% python3 -q
>>> import numpy as np
>>> np.set_printoptions(precision=2, suppress=True, linewidth=200, floatmode="fixed")
>>> m1 = np.load("a.npy")
>>> print(m1)
[[-0.97  0.88  3.63 -0.92]
 [-0.32  1.51  0.06  1.53]
 [ 0.32  1.17  2.97 -1.15]
 [-5.63  7.66  2.26  3.93]
 [ 6.16 -1.05  0.59 -0.46]
 [-3.09  3.57 -1.11  0.56]
 [ 4.57 -4.21 -1.85  3.06]
 [-1.81 -1.15 -5.14  1.71]
 [ 7.46 -1.22 -3.21  1.26]
 [ 3.09  0.40  1.53  5.37]
 [ 6.77  3.16  6.78  2.51]]
>>> cen = m1 - m1.mean(axis=0)
>>> evecs = np.linalg.svd(cen)[2][:3]
>>> other = cen - cen @ evecs.T @ evecs
>>> print(np.round(np.cov(cen @ evecs.T, rowvar=False), 2) + 0)
[[24.07  0.00  0.00]
 [ 0.00 13.87  0.00]
 [ 0.00  0.00  4.52]]
>>> cent = m1[[3, 6]].astype(float)
>>> for _ in range(3):
...     z = np.linalg.norm(m1[:, None] - cent, axis=-1).argmin(axis=1)
...     cent = np.array([m1[z == j].mean(axis=0) for j in range(2)])
... 
>>> print(z)
[0 1 1 0 1 0 1 1 1 1 1]
>>> print(np.abs(cent[1] - cent[0]).argmax())
0
>>> print(cent[1] - cent[0])
[ 6.51 -4.21 -1.38  0.54]
>>> print(cent)
[[-3.23  4.04  1.59  1.19]
 [ 3.28 -0.17  0.22  1.73]]
>>> mat = np.load("dump.npy")
>>> print(mat)
[[ 0.40 -0.40  0.00  0.30  0.80]
 [-1.10  1.20  2.50 -1.10  1.30]
 [-0.20 -1.40 -3.00 -0.20 -0.30]]
>>> Uu, sv = np.linalg.svd(mat)
Traceback (most recent call last):
  File "<python-input-16>", line 1, in <module>
    Uu, sv = np.linalg.svd(mat)
    ^^^^^^
ValueError: too many values to unpack (expected 2)
>>> Uu, sv, vt = np.linalg.svd(mat, full_matrices=False)
>>> print(np.round(Uu.T @ Uu, 2) + 0)
[[1.00 0.00 0.00]
 [0.00 1.00 0.00]
 [0.00 0.00 1.00]]
